% python3 -q
>>> import numpy as np
>>> np.set_printoptions(precision=2, suppress=True, linewidth=140, legacy="1.25")
>>> def rnd(a):
...     return np.round(a, 2) + 0
... 
>>> W0 = np.loadtxt("sample13.csv", delimiter=",")
>>> W0
array([[ 2.,  0.,  1.],
       [ 0., -2., -1.],
       [ 4.,  2.,  3.]])
>>> # looks like rank 2
>>> rk = np.linalg.matrix_rank(W0)
>>> rk
2
>>> N = np.linalg.svd(W0)[2][rk:].T
>>> np.linalg.matrix_rank(W0.T @ W0), np.linalg.matrix_rank(W0 @ W0.T)
(2, 2)
>>> np.linalg.matrix_rank(W0, rtol=0.1)
2
>>> np.linalg.cond(W0) > 100
True
>>> np.argsort(-np.linalg.norm(W0, axis=0).round(6), kind="stable")[:3]
array([0, 2, 1])
>>> rnd(W0 @ np.linalg.pinv(W0) @ W0)
array([[ 2.,  0.,  1.],
       [ 0., -2., -1.],
       [ 4.,  2.,  3.]])
>>> np.allclose(W0[:-1].T @ np.linalg.lstsq(W0[:-1].T, W0[-1])[0], W0[-1])
True
>>> np.abs(np.diag(np.linalg.qr(W0)[1])) > 1e-9
array([ True,  True, False])
>>> arr = np.loadtxt("data.csv", delimiter=",")
>>> arr
array([[ 4.,  2.,  0.,  0.,  0.],
       [ 2.,  4.,  2.,  0.,  0.],
       [ 0.,  2.,  3.,  2.,  0.],
       [ 0.,  0.,  2., -3.,  2.],
       [ 0.,  0.,  0.,  2.,  0.]])
>>> # symmetric, so the eigenvalues are real
>>> x0 = np.array([0, -1, 1, 2, 2])
>>> y = arr @ x0
>>> beta, lr = np.zeros(5), 1 / np.linalg.norm(arr, 2) ** 2
>>> for i in range(250):
...     beta -= lr * arr.T @ (arr @ beta - y)
...     if i % 50 == 0: print(i, round(np.linalg.norm(arr @ beta - y), 2))
... 
0 5.22
50 0.52
100 0.31
150 0.24
200 0.18
>>> rnd(beta)
array([ 0.06, -1.11,  1.13,  1.95,  1.77])
>>> rnd(np.linalg.cond(arr))
13.87
>>> rng = np.random.default_rng(20146)
>>> t = rng.uniform(0, 2 * np.pi, 21)
>>> q, _ = np.linalg.qr(np.array([[1.3, 0.7], [-1.0, -1.0], [0.5, 1.4], [-0.6, 1.6]]))
>>> feats = 10 * np.c_[np.cos(t), np.sin(t)] @ q.T
>>> rnd(feats)
array([[-5.83,  3.36,  0.52,  7.38],
       [ 3.29, -4.36,  5.74,  6.1 ],
       [ 2.94, -0.44, -3.33, -8.95],
       [-7.14,  5.41, -2.53,  3.66],
       [-5.92,  3.46,  0.4 ,  7.27],
       [ 4.61, -5.13,  5.67,  4.5 ],
       [ 5.43, -2.9 , -1.03, -7.81],
       [ 4.6 , -2.03, -1.93, -8.42],
       [ 6.03, -5.78,  5.12,  1.99],
       [ 3.37, -4.41,  5.75,  6.01],
       [-4.78,  2.21,  1.75,  8.32],
       [-2.55,  0.09,  3.61,  8.97],
       [ 4.08, -1.51, -2.42, -8.67],
       [-0.3 , -1.79,  4.84,  8.56],
       [ 6.61, -4.36,  0.77, -6.06],
       [-1.22,  2.95, -5.39, -7.8 ],
       [-1.76, -0.6 ,  4.1 ,  8.93],
       [-6.29,  5.86, -4.92, -1.35],
       [ 6.47, -5.9 ,  4.75,  0.86],
       [-6.74,  5.93, -4.41,  0.02],
       [-6.01,  5.78, -5.14, -2.04]])
>>> np.linalg.cond(feats) > 100
True
>>> z = feats[:, 3] > np.median(feats[:, 3])
>>> u = feats[z].mean(axis=0) - feats[~z].mean(axis=0)
>>> rnd(u)
array([-3.15,  0.04,  4.61, 11.36])
>>> ((feats - feats.mean(axis=0)) @ u > 0).astype(int)
array([1, 1, 0, 1, 1, 1, 0, 0, 1, 1, 1, 1, 0, 1, 0, 0, 1, 0, 0, 0, 0])
>>> z.astype(int)
array([1, 1, 0, 1, 1, 1, 0, 0, 0, 1, 1, 1, 0, 1, 0, 0, 1, 0, 0, 0, 0])
>>> X = np.loadtxt("layer7.csv", delimiter=",")
>>> X
array([[ 0.  , -0.29, -0.1 ],
       [ 0.  ,  0.58,  0.22],
       [ 0.  , -0.62, -0.24],
       [ 0.  , -0.74, -0.31],
       [ 0.  ,  0.62,  0.24],
       [ 0.  ,  0.12,  0.04],
       [ 0.  , -0.65, -0.25],
       [ 0.  ,  0.35,  0.12],
       [ 0.  , -0.06, -0.02],
       [ 0.  , -0.45, -0.16],
       [ 0.  , -0.81, -0.36],
       [ 0.  , -0.83, -0.38],
       [ 0.  , -0.54, -0.2 ],
       [ 0.  ,  0.81,  0.36],
       [ 0.  ,  0.18,  0.06],
       [ 0.  ,  0.45,  0.16],
       [ 0.  ,  0.88,  0.43],
       [ 0.  ,  0.79,  0.35],
       [ 0.  ,  0.35,  0.12],
       [ 0.  ,  0.06,  0.02],
       [ 0.  ,  0.62,  0.24],
       [ 0.  ,  0.29,  0.1 ],
       [ 0.  , -0.06, -0.02],
       [ 0.  ,  0.58,  0.22],
       [ 0.  ,  0.77,  0.33],
       [ 0.  ,  0.49,  0.18],
       [ 0.  , -0.69, -0.27],
       [ 0.  ,  0.24,  0.08]])
>>> # null space of dimension 1
>>> u = np.array([1, 2])
>>> np.polyval(u, X[27])
array([2.  , 2.24, 2.08])
>>> rnd(np.cross(X[27, :3], X[24, :3]))
array([0.02, 0.  , 0.  ])
>>> rnd(np.convolve(X[27], u))
array([0.  , 0.24, 0.56, 0.16])
>>> rnd(np.correlate(X[27], X[24], "full"))
array([0.  , 0.08, 0.21, 0.06, 0.  ])
